>>> import numpy as np
>>> np.set_printoptions(precision=2, suppress=True, linewidth=140)
>>> rnd = lambda a: np.round(a, 2) + 0
>>> X = np.load("m.npy")
>>> print(X)
[[1 0 1 8 4 9]
 [2 1 3 0 9 8]
 [7 6 8 2 4 9]
 [3 5 4 3 5 9]
 [4 3 2 2 4 7]
 [4 5 5 1 7 2]]
>>> B = X / np.sqrt((X ** 2).mean(axis=1, keepdims=True))
>>> print(np.linalg.matrix_rank(X - X.mean(axis=1, keepdims=True)))
5
>>> print(np.linalg.matrix_rank(B) == np.linalg.matrix_rank(X))
True
>>> x = np.array([2, 1, 1, 2, 3, 1])
>>> rhs = X @ x
>>> print(rhs)
[40 43 53 45 36 43]
>>> print(rnd(np.linalg.solve(X.T, X[4])))
[0. 0. 0. 0. 1. 0.]
>>> print(rnd(np.linalg.solve(X, 5 * rhs)))
[10.  5.  5. 10. 15.  5.]
>>> B = np.array([[2, 3], [3, 3], [2, -3], [2, -2], [-1, 3], [1, 3]])
>>> print(np.vstack([X, B.T]).shape)
(8, 6)
>>> print(np.einsum("ik,kj->ij", X, B))
[[25 23]
 [12 51]
 [57 50]
 [39 48]
 [28 44]
 [30 37]]
>>> B @ X
Traceback (most recent call last):
  File "<python-input-16>", line 1, in <module>
    B @ X
    ~~^~~
ValueError: matmul: Input operand 1 has a mismatch in its core dimension 0, with gufunc signature (n?,k),(k,m?)->(n?,m?) (size 6 is different from 2)
>>> print(np.einsum("ik,kj->ji", X, B))
[[25 12 57 39 28 30]
 [23 51 50 48 44 37]]
>>> print(np.einsum("ij,ij->i", X, X))
[163 159 250 165  98 120]
>>> feats = np.loadtxt("mat.csv", delimiter=",")
>>> print(feats)
[[  1.68   3.53  -1.37   0.66  -2.12]
 [ -2.09  -2.86  -3.94   4.28  -2.09]
 [ -1.12  -4.19  -6.48   2.86   3.05]
 [  3.51   3.27  -2.17  -0.94  -4.73]
 [ -3.8   -2.05  -4.68   4.23  -0.26]
 [ -1.41   1.05   4.24   1.92  -1.49]
 [  0.04  -0.4   -2.73  -0.61  -3.75]
 [ -1.05  -4.3   -0.52   3.35   1.87]
 [ -0.57   4.28  -1.33  -1.33  -9.87]
 [ -0.04   1.39  -2.12   1.74  -4.67]
 [ -1.04   5.59   1.93  -0.55 -10.33]
 [ -2.    -1.73   1.13   0.96   4.66]
 [ -0.9   -1.67   1.43   1.94  -2.09]
 [  0.12   4.38   1.83  -0.37  -1.43]
 [ -0.77   0.98  -0.34  -0.38  -3.32]]
>>> Xc = (feats - feats.mean(axis=0)) / feats.std(axis=0)
>>> print(rnd(Xc.std(axis=0)))
[1. 1. 1. 1. 1.]
>>> print(np.argwhere(np.abs(Xc) > 2))
[[3 0]]
>>> c = np.linalg.lstsq(np.delete(Xc, 0, axis=1), Xc[:, 0])[0]
>>> print(np.abs(c).argmax())
2
>>> print(rnd(c))
[ 0.43 -0.29 -0.56  0.3 ]
